In [1]: import numpy as np

In [2]: np.set_printoptions(precision=2, suppress=True, linewidth=100, sign=" ")

In [3]: F = np.load("w.npy")

In [4]: F
Out[4]: 
array([[-2,  1, -3,  2, -1, -1, -3,  0,  1, -2,  2, -3, -3, -2],
       [-2, -2,  1, -3,  2, -1, -1, -3,  0,  1, -2,  2, -3, -3],
       [-3, -2, -2,  1, -3,  2, -1, -1, -3,  0,  1, -2,  2, -3],
       [-3, -3, -2, -2,  1, -3,  2, -1, -1, -3,  0,  1, -2,  2],
       [ 2, -3, -3, -2, -2,  1, -3,  2, -1, -1, -3,  0,  1, -2],
       [-2,  2, -3, -3, -2, -2,  1, -3,  2, -1, -1, -3,  0,  1],
       [ 1, -2,  2, -3, -3, -2, -2,  1, -3,  2, -1, -1, -3,  0],
       [ 0,  1, -2,  2, -3, -3, -2, -2,  1, -3,  2, -1, -1, -3],
       [-3,  0,  1, -2,  2, -3, -3, -2, -2,  1, -3,  2, -1, -1],
       [-1, -3,  0,  1, -2,  2, -3, -3, -2, -2,  1, -3,  2, -1],
       [-1, -1, -3,  0,  1, -2,  2, -3, -3, -2, -2,  1, -3,  2],
       [ 2, -1, -1, -3,  0,  1, -2,  2, -3, -3, -2, -2,  1, -3],
       [-3,  2, -1, -1, -3,  0,  1, -2,  2, -3, -3, -2, -2,  1],
       [ 1, -3,  2, -1, -1, -3,  0,  1, -2,  2, -3, -3, -2, -2]])

In [5]: np.allclose(F @ F.T, F.T @ F)
Out[5]: True

In [6]: F @ (-1.0) ** np.arange(14)
Out[6]: array([-4.,  4., -4.,  4., -4.,  4., -4.,  4., -4.,  4., -4.,  4., -4.,  4.])

In [7]: (F @ F)[0]
Out[7]: array([  0,  10,   6,  10,  47, -12,  30,  -8,  16,  10,  10,  50,  -3,  30])

In [8]: np.fft.fft(F[0])
Out[8]: 
array([-14.   +0.j  ,  -3.41 -2.3j ,  -1.87 -7.97j,   2.17 +2.1j ,   6.78 -1.j  ,  -3.76 +0.89j,
        -4.91-11.62j,  -4.   +0.j  ,  -4.91+11.62j,  -3.76 -0.89j,   6.78 +1.j  ,   2.17 -2.1j ,
        -1.87 +7.97j,  -3.41 +2.3j ])

In [9]: print(np.sort(np.abs(np.fft.fft(F[0]))), np.sort(np.linalg.svd(F, compute_uv=False)))
[  3.02   3.02   3.86   3.86   4.     4.12   4.12   6.85   6.85   8.18   8.18  12.61  12.61  14.  ] [  3.02   3.02   3.86   3.86   4.     4.12   4.12   6.85   6.85   8.18   8.18  12.61  12.61  14.  ]

In [10]: F @ np.ones(14)
Out[10]: array([-14., -14., -14., -14., -14., -14., -14., -14., -14., -14., -14., -14., -14., -14.])
